$ ipython --no-banner

In [1]: import numpy as np

In [2]: import numpy.linalg as la

In [3]: np.set_printoptions(precision=2, suppress=True, linewidth=200, sign=" ")

In [4]: M = np.load("sample15.npy")

In [5]: M
Out[5]: 
array([[ -2.,   0.,   0.,   0.,   0.],
       [  0.,  23., -15.,  10.,   5.],
       [  0., -15.,   7.,  -6.,  -3.],
       [  0.,  10.,  -6.,   2.,   2.],
       [  0.,   5.,  -3.,   2.,  -1.]])

In [6]: # symmetric

In [7]: evals, evecs = la.eigh(M)

In [8]: np.round(evecs.T @ M @ evecs, 2) + 0
Out[8]: 
array([[-2.,  0.,  0.,  0.,  0.],
       [ 0., -2.,  0.,  0.,  0.],
       [ 0.,  0., -2.,  0.,  0.],
       [ 0.,  0.,  0., -2.,  0.],
       [ 0.,  0.,  0.,  0., 37.]])

In [9]: round(float(evals.sum()), 2), np.trace(M)
Out[9]: (29.0, np.float64(29.0))

In [10]: x0 = np.array([0, 3, 4, 0, 0])

In [11]: target = M @ x0

In [12]: beta, lr = np.zeros(5), 1 / la.norm(M, 2) ** 2

In [13]: for i in range(150):
    ...:     beta -= lr * M.T @ (M @ beta - target)
    ...:     if i % 50 == 0: print(i, round(la.norm(M @ beta - target), 2))
    ...: 
0 9.92
50 8.57
100 7.41

In [14]: beta
Out[14]: array([ 0.  ,  1.31,  1.27,  0.1 ,  0.05])

In [15]: np.round(la.cond(M), 2)
Out[15]: np.float64(18.5)

In [16]: np.allclose(M, M.T)
Out[16]: True

In [17]: np.sort(np.abs(la.eigvals(M)))
Out[17]: array([  2.,   2.,   2.,   2.,  37.])

In [18]: np.allclose(M @ M.T, M.T @ M)
Out[18]: True

In [19]: M @ M
Out[19]: 
array([[   4.,    0.,    0.,    0.,    0.],
       [   0.,  879., -525.,  350.,  175.],
       [   0., -525.,  319., -210., -105.],
       [   0.,  350., -210.,  144.,   70.],
       [   0.,  175., -105.,   70.,   39.]])

In [20]: assert M == M.T
Traceback (most recent call last):
  Cell In[20], line 1
    assert M == M.T
ValueError: The truth value of an array with more than one element is ambiguous. Use a.any() or a.all()


In [21]: (M + M.T) / 2
Out[21]: 
array([[ -2.,   0.,   0.,   0.,   0.],
       [  0.,  23., -15.,  10.,   5.],
       [  0., -15.,   7.,  -6.,  -3.],
       [  0.,  10.,  -6.,   2.,   2.],
       [  0.,   5.,  -3.,   2.,  -1.]])

In [22]: Q, evecs = la.qr(M[:, :4])[0], la.qr(M[:, 4:])[0]

In [23]: s = la.svd(Q.T @ evecs, compute_uv=False)

In [24]: (s > 0.9).sum()
Out[24]: np.int64(1)

In [25]: evals, evecs = la.eigh(M)

In [26]: x0 = np.array([2, 2, 3, 2, 1])

In [27]: la.eigvalsh(M[1:, 1:])
Out[27]: array([-2., -2., -2., 37.])

In [28]: np.abs(M).sum(axis=1).max(), np.abs(evals).max()
Out[28]: (np.float64(53.0), np.float64(37.0))

In [29]: x0 @ M @ x0
Out[29]: np.float64(-8.0)

In [30]: np.round(x0 @ M @ x0 / (x0 @ x0), 2), round(float(evals[0]), 2), evals[-1]
Out[30]: (np.float64(-0.36), -2.0, np.float64(37.0))

In [31]: (np.sign(evecs[:, -1].round(6)) == np.sign(evecs[0, -1].round(6))).astype(int)
Out[31]: array([ 1,  0,  0,  0,  0])

In [32]: mat = np.array([[1.0, 0.0, 0.9],
    ...:     [-0.5, 1.4, 0.0],
    ...:     [-0.2, -2.3, 0.1],
    ...:     [-0.7, -0.8, -0.9],
    ...:     [0.0, -0.2, 0.4],
    ...:     [-0.5, 1.2, 1.4],
    ...:     [0.4, 1.5, -0.4]])

In [33]: mat[:, 1] *= 5

In [34]: mat
Out[34]: 
array([[  1. ,   0. ,   0.9],
       [ -0.5,   7. ,   0. ],
       [ -0.2, -11.5,   0.1],
       [ -0.7,  -4. ,  -0.9],
       [  0. ,  -1. ,   0.4],
       [ -0.5,   6. ,   1.4],
       [  0.4,   7.5,  -0.4]])

In [35]: other = np.c_[mat[:, :2] @ np.array([[2, 2], [1, -2]]), np.array([1, -3, 4, -2, 3, 3, -4])]

In [36]: other
Out[36]: 
array([[  2. ,   2. ,   1. ],
       [  6. , -15. ,  -3. ],
       [-11.9,  22.6,   4. ],
       [ -5.4,   6.6,  -2. ],
       [ -1. ,   2. ,   3. ],
       [  5. , -13. ,   3. ],
       [  8.3, -14.2,  -4. ]])

In [37]: la.matrix_rank(other)
Out[37]: np.int64(3)

In [38]: np.round(la.lstsq(mat, other[:, 0])[0], 2) + 0
Out[38]: array([ 2.,  1.,  0.])

In [39]: np.round(la.norm(other - mat @ la.lstsq(mat, other)[0], axis=0), 2) + 0
Out[39]: array([ 0. ,  0. ,  2.3])

In [40]: E = np.array([[1, 0, 0, 0, 0],
    ...:     [-5, 1, 0, 0, 0],
    ...:     [1, 2, 1, 0, 0],
    ...:     [3, -5, 1, 1, 0],
    ...:     [-3, 5, -4, 5, 1]])

In [41]: # triangular: eigenvalues sit on the diagonal

In [42]: gram = E.T @ E

In [43]: (E @ E.T).shape
Out[43]: (5, 5)

In [44]: np.trace(gram), (E ** 2).sum()
Out[44]: (np.int64(145), np.int64(145))

In [45]: gram
Out[45]: 
array([[ 45, -33,  16, -12,  -3],
       [-33,  55, -23,  20,   5],
       [ 16, -23,  18, -19,  -4],
       [-12,  20, -19,  26,   5],
       [ -3,   5,  -4,   5,   1]])

In [46]: np.round(la.svd(E, compute_uv=False) ** 2, 2) + 0
Out[46]: array([ 104.65,   24.54,   14.25,    1.56,    0.  ])

In [47]: la.matrix_rank(gram)
Out[47]: np.int64(5)

In [48]: np.round(la.eigvals(E).sum().real, 2)
Out[48]: np.float64(5.0)

In [49]: np.round(la.det(2 * E), 2), round(la.det(E), 2)
Out[49]: (np.float64(32.0), np.float64(1.0))

In [50]: np.poly(E)
Out[50]: array([  1.,  -5.,  10., -10.,   5.,  -1.])

In [51]: np.diff(E, axis=0)
Out[51]: 
array([[-6,  1,  0,  0,  0],
       [ 6,  1,  1,  0,  0],
       [ 2, -7,  0,  1,  0],
       [-6, 10, -5,  4,  1]])

In [52]: E.sum(axis=0)
Out[52]: array([-3,  3, -2,  6,  1])

In [53]: E.shape
Out[53]: (5, 5)

In [54]: np.zeros(5, 5)
Traceback (most recent call last):
  Cell In[54], line 1
    np.zeros(5, 5)
TypeError: Cannot interpret '5' as a data type


In [55]: E.sum(axis=1)
Out[55]: array([ 1, -4,  4,  0,  4])

In [56]: E.mean(axis=0)
Out[56]: array([-0.6,  0.6, -0.4,  1.2,  0.2])

In [57]: np.round(la.norm(E), 2)
Out[57]: np.float64(12.04)

In [58]: np.round(la.svd(E, compute_uv=False), 2) + 0
Out[58]: array([ 10.23,   4.95,   3.78,   1.25,   0.  ])
